In [1]: import numpy as np

In [2]: import numpy.linalg as la

In [3]: np.set_printoptions(precision=3, suppress=True, linewidth=120, legacy="1.25")

In [4]: F = np.load("a.npy")

In [5]: F
Out[5]: 
array([[ 0, 15,  0],
       [ 0, 13,  0],
       [ 0,  1,  0],
       [ 1,  0,  0],
       [11,  0,  8],
       [ 0,  3,  0],
       [ 0,  1,  0],
       [ 2,  0,  0],
       [22,  0, 22],
       [12,  0, 12],
       [ 0,  5,  0],
       [ 0,  7,  0],
       [ 8,  0, 11]])

In [6]: x0 = np.array([2, 0, 0])

In [7]: y = F @ x0

In [8]: print(np.round(la.solve(F.T @ F, F.T @ y), 3) + 0)
[2. 0. 0.]

In [9]: np.round(la.lstsq(F, y)[0], 3) + 0
Out[9]: array([2., 0., 0.])

In [10]: np.round(la.pinv(F) @ F, 3) + 0
Out[10]: 
array([[1., 0., 0.],
       [0., 1., 0.],
       [0., 0., 1.]])

In [11]: rng = np.random.default_rng(43)

In [12]: y = y + 0.1 * rng.normal(size=13)

In [13]: y
Out[13]: array([ 0.024,  0.068, -0.059,  1.909, 21.801,  0.097,  0.002,  4.021, 43.922, 24.123,  0.094, -0.012, 15.944])

In [14]: c, *_ = la.lstsq(F, y)

In [15]: print(round(la.norm(y - F @ c), 3))
0.272

In [16]: c.round()
Out[16]: array([2., 0., 0.])

In [17]: [round(float(la.norm(la.solve(F.T @ F + lam * np.eye(3), F.T @ y))), 2) for lam in (0, 1, 10, 100)]
Out[17]: [1.98, 1.9, 1.59, 1.34]

In [18]: J = np.array([[2, 0, 2, -2], [0, 1, 2, 0], [0, 2, 2, -1]])

In [19]: J[:, 3] = -3 * J[:, 0]

In [20]: J
Out[20]: 
array([[ 2,  0,  2, -6],
       [ 0,  1,  2,  0],
       [ 0,  2,  2,  0]])

In [21]: blk = np.stack([J, 5 * J, J[::-1]])

In [22]: la.matrix_rank(blk)
Out[22]: array([3, 3, 3])

In [23]: la.norm(blk, axis=(1, 2))
Out[23]: array([ 7.55 , 37.749,  7.55 ])

In [24]: A2 = J / np.sqrt((J ** 2).mean(axis=1, keepdims=True))

In [25]: la.matrix_rank(J - J.mean(axis=1, keepdims=True))
Out[25]: 3

In [26]: A2 = np.array([[-6, 8, 4], [-6, 3, -7], [8, -1, 3], [0, -2, -6]])

In [27]: J @ A2
Out[27]: 
array([[ 4, 26, 50],
       [10,  1, -1],
       [ 4,  4, -8]])

In [28]: la.matrix_rank(J @ A2)
Out[28]: 3

In [29]: np.einsum("ik,kj->ij", J, A2)
Out[29]: 
array([[ 4, 26, 50],
       [10,  1, -1],
       [ 4,  4, -8]])

In [30]: np.vstack([J, A2.T]).shape
Out[30]: (6, 4)

In [31]: print(np.einsum("ik,kj->ji", J, A2))
[[ 4 10  4]
 [26  1  4]
 [50 -1 -8]]

In [32]: q, Rm = la.qr(F)

In [33]: np.round(np.trace(q @ q.T), 3)
Out[33]: 3.0

In [34]: Rm.round(3) + 0
Out[34]: 
array([[-28.601,   0.   , -28.111],
       [  0.   , -21.886,   0.   ],
       [  0.   ,   0.   ,   4.771]])

In [35]: print(np.allclose(Rm.T @ Rm, F.T @ F))
True

In [36]: np.abs(np.diag(Rm))
Out[36]: array([28.601, 21.886,  4.771])

In [37]: np.round(q @ Rm, 3) + 0
Out[37]: 
array([[ 0., 15.,  0.],
       [ 0., 13.,  0.],
       [ 0.,  1.,  0.],
       [ 1.,  0.,  0.],
       [11.,  0.,  8.],
       [ 0.,  3.,  0.],
       [ 0.,  1.,  0.],
       [ 2.,  0.,  0.],
       [22.,  0., 22.],
       [12.,  0., 12.],
       [ 0.,  5.,  0.],
       [ 0.,  7.,  0.],
       [ 8.,  0., 11.]])

In [38]: r0, r1 = J[1], J[0]

In [39]: r0 @ r0
Out[39]: 5

In [40]: pr = (r0 @ r1) / (r0 @ r0) * r0

In [41]: print(la.matrix_rank(np.outer(r0, r1)))
1

In [42]: round(la.norm(r0 + r1) ** 2 + la.norm(r0 - r1) ** 2, 3)
Out[42]: 98.0

In [43]: r1 - pr
Out[43]: array([ 2. , -0.8,  0.4, -6. ])

In [44]: data = np.load("mat.npy")

In [45]: data
Out[45]: 
array([[ 1.,  4.,  4.,  0.],
       [ 1., -5.,  4.,  0.],
       [ 5.,  4.,  4.,  0.],
       [ 0.,  0.,  0.,  3.]])

In [46]: ev, evecs = la.eig(data)

In [47]: ev
Out[47]: array([ 8.796, -2.674, -6.122,  3.   ])

In [48]: np.sort(la.eigvals(la.inv(data)))
Out[48]: array([-0.374, -0.163,  0.114,  0.333])

In [49]: P = np.triu(np.array([[-4, 2, 1, -4], [2, -5, 0, -4], [5, 4, 1, -2], [3, 2, 1, 5]]), 1) + np.eye(4)

In [50]: A2 = P @ data @ la.inv(P)

In [51]: print(round(float(la.det(A2)), 3))
432.0

In [52]: np.trace(A2), np.trace(data)
Out[52]: (3.0, 3.0)

In [53]: la.matrix_rank(A2)
Out[53]: 4

In [54]: z = rng.permutation(4)

In [55]: z
Out[55]: array([1, 3, 2, 0])

In [56]: A2 = data[z][:, z]

In [57]: np.sort(np.abs(la.eigvals(A2)))
Out[57]: array([2.674, 3.   , 6.122, 8.796])

In [58]: np.diag(A2)
Out[58]: array([-5.,  3.,  4.,  1.])

In [59]: np.trace(A2)
Out[59]: 3.0

In [60]: feats = np.load("x.npy")

In [61]: feats
Out[61]: 
array([[ 5, 13,  2],
       [ 5,  7,  2],
       [ 0,  0,  2],
       [ 0,  0,  2],
       [ 2,  0,  2],
       [ 2,  0,  2],
       [ 0,  0,  2],
       [ 6, 23,  2],
       [ 0,  0,  2],
       [ 0,  0,  2],
       [ 0,  0,  2],
       [ 0,  0,  2],
       [ 0,  0,  2],
       [ 3,  1,  2],
       [ 0,  0,  2],
       [ 0,  0,  2]])

In [62]: x0 = np.array([-4, 1, 3])

In [63]: y = feats @ x0

In [64]: y
Out[64]: array([-1, -7,  6,  6, -2, -2,  6,  5,  6,  6,  6,  6,  6, -5,  6,  6])

In [65]: np.round(la.pinv(feats) @ feats, 3) + 0
Out[65]: 
array([[1., 0., 0.],
       [0., 1., 0.],
       [0., 0., 1.]])

In [66]: y = y + 0.3 * rng.normal(size=16)

In [67]: y
Out[67]: 
array([-0.992, -7.185,  6.176,  5.892, -2.106, -1.539,  5.782,  4.53 ,  6.11 ,  5.377,  6.079,  6.295,  6.021, -4.997,
        5.385,  6.167])

In [68]: c, *_ = la.lstsq(feats, y)

In [69]: c.round()
Out[69]: array([-4.,  1.,  3.])

In [70]: round(float(la.norm(y - feats @ c)), 3)
Out[70]: 1.1

In [71]: c
Out[71]: array([-3.945,  0.97 ,  2.971])

In [72]: P = feats @ la.solve(feats.T @ feats, feats.T)

In [73]: np.round(P @ feats[:, 1], 3) + 0
Out[73]: array([13.,  7.,  0.,  0.,  0.,  0.,  0., 23.,  0.,  0.,  0.,  0.,  0.,  1.,  0.,  0.])

In [74]: np.trace(P)
Out[74]: 3.0

In [75]: la.matrix_rank(np.eye(16) - P)
Out[75]: 13

In [76]: r0, r1 = feats[6], feats[2]

In [77]: r0 @ r0
Out[77]: 4

In [78]: print(r0 @ r1)
4

In [79]: pr = (r0 @ r1) / (r0 @ r0) * r0

In [80]: pr
Out[80]: array([0., 0., 2.])

In [81]: round(float(la.norm(r0 + r1) ** 2 + la.norm(r0 - r1) ** 2), 3)
Out[81]: 16.0

In [82]: np.outer(r0, r1)
Out[82]: 
array([[0, 0, 0],
       [0, 0, 0],
       [0, 0, 4]])

In [83]: (r1 - pr) @ r0
Out[83]: 0.0

In [84]: round(float(la.norm(feats, 2)), 3)
Out[84]: 28.991

In [85]: round(la.norm(feats[14] - feats[1]), 3)
Out[85]: 8.602

In [86]: la.norm(feats, axis=0)
Out[86]: array([10.149, 27.35 ,  8.   ])

In [87]: round(la.norm(feats) ** 2 / la.norm(feats, 2) ** 2, 3)
Out[87]: 1.089

In [88]: feats[14] @ feats[1]
Out[88]: 4

In [89]: np.round(la.norm(feats, "nuc"), 3)
Out[89]: 40.637

In [90]: la.norm(feats, axis=1).argmax()
Out[90]: 7

In [91]: np.round(la.norm(feats, 1), 3), np.round(la.norm(feats, np.inf), 3)
Out[91]: (44.0, 31.0)

In [92]: A = np.array([[0, -3, 1], [-1, 0, -2], [-1, 3, -2], [0, -1, 1]])

In [93]: blk = np.stack([A, -1 * A, A[::-1]])

In [94]: la.matrix_rank(blk.reshape(3, -1))
Out[94]: 2

In [95]: blk.shape
Out[95]: (3, 4, 3)

In [96]: z = rng.permutation(3)

In [97]: A2 = A[:, z] * rng.choice([-1, 1], 3)

In [98]: A2
Out[98]: 
array([[-3, -1,  0],
       [ 0,  2, -1],
       [ 3,  2, -1],
       [-1, -1,  0]])

In [99]: Uu, _, Vt = la.svd(A.T @ A2)

In [100]: print(np.round(la.lstsq(A, A2)[0], 3) + 0)
[[ 0.  0.  1.]
 [ 1.  0.  0.]
 [ 0. -1.  0.]]

In [101]: z
Out[101]: array([1, 2, 0])

In [102]: np.round(Uu @ Vt, 3) + 0
Out[102]: 
array([[ 0.,  0.,  1.],
       [ 1.,  0.,  0.],
       [ 0., -1.,  0.]])

In [103]: P = A2 @ la.solve(A2.T @ A2, A2.T)

In [104]: la.matrix_rank(np.eye(4) - P)
Out[104]: 1

In [105]: P
Out[105]: 
array([[ 0.654,  0.231, -0.231,  0.346],
       [ 0.231,  0.846,  0.154, -0.231],
       [-0.231,  0.154,  0.846,  0.231],
       [ 0.346, -0.231,  0.231,  0.654]])

In [106]: P @ A2[:, 1]
Out[106]: array([-1.,  2.,  2., -1.])

In [107]: np.round((np.eye(4) - P) @ A2, 3) + 0
Out[107]: 
array([[0., 0., 0.],
       [0., 0., 0.],
       [0., 0., 0.],
       [0., 0., 0.]])

In [108]: M = np.array([[0.1, 0.4, -1.2],
     ...:     [0.4, 1.4, 0.0],
     ...:     [0.4, 0.1, 0.9],
     ...:     [0.7, -0.3, -0.9],
     ...:     [-0.2, 0.4, 0.8],
     ...:     [1.4, 1.0, -0.2],
     ...:     [0.4, -0.7, -1.9],
     ...:     [-0.9, -0.2, -2.1],
     ...:     [0.5, -1.6, -0.4],
     ...:     [-0.1, -1.4, 1.3],
     ...:     [2.7, -0.6, 0.8],
     ...:     [0.3, 1.5, 0.1],
     ...:     [-1.2, -0.2, 0.1],
     ...:     [0.8, 0.9, 0.6]])

In [109]: M[:, 0] = 3 * M[:, 2] + 0.1 * rng.normal(size=14)

In [110]: M
Out[110]: 
array([[-3.722,  0.4  , -1.2  ],
       [-0.168,  1.4  ,  0.   ],
       [ 2.519,  0.1  ,  0.9  ],
       [-2.697, -0.3  , -0.9  ],
       [ 2.434,  0.4  ,  0.8  ],
       [-0.556,  1.   , -0.2  ],
       [-5.734, -0.7  , -1.9  ],
       [-6.381, -0.2  , -2.1  ],
       [-1.116, -1.6  , -0.4  ],
       [ 3.81 , -1.4  ,  1.3  ],
       [ 2.279, -0.6  ,  0.8  ],
       [ 0.44 ,  1.5  ,  0.1  ],
       [ 0.318, -0.2  ,  0.1  ],
       [ 1.847,  0.9  ,  0.6  ]])

In [111]: # column 0 is much longer than the rest

In [112]: D = la.norm(M[:, None] - M[None], axis=-1)

In [113]: D[:5, :5]
Out[113]: 
array([[0.   , 3.883, 6.592, 1.277, 6.473],
       [3.883, 0.   , 3.118, 3.178, 2.9  ],
       [6.592, 3.118, 0.   , 5.533, 0.327],
       [1.277, 3.178, 5.533, 0.   , 5.451],
       [6.473, 2.9  , 0.327, 5.451, 0.   ]])

In [114]: la.matrix_rank(D ** 2)
Out[114]: 5

In [115]: np.flatnonzero(D[8] < D.mean() / 2)
Out[115]: array([8])

In [116]: D.mean(axis=1).argmax()
Out[116]: 7

In [117]: D.shape
Out[117]: (14, 14)

In [118]: np.unravel_index(D.round(6).argmax(), D.shape)
Out[118]: (7, 9)

In [119]: D[8].round(6).argsort(kind="stable")[:4]
Out[119]: array([ 8, 12,  3,  5])
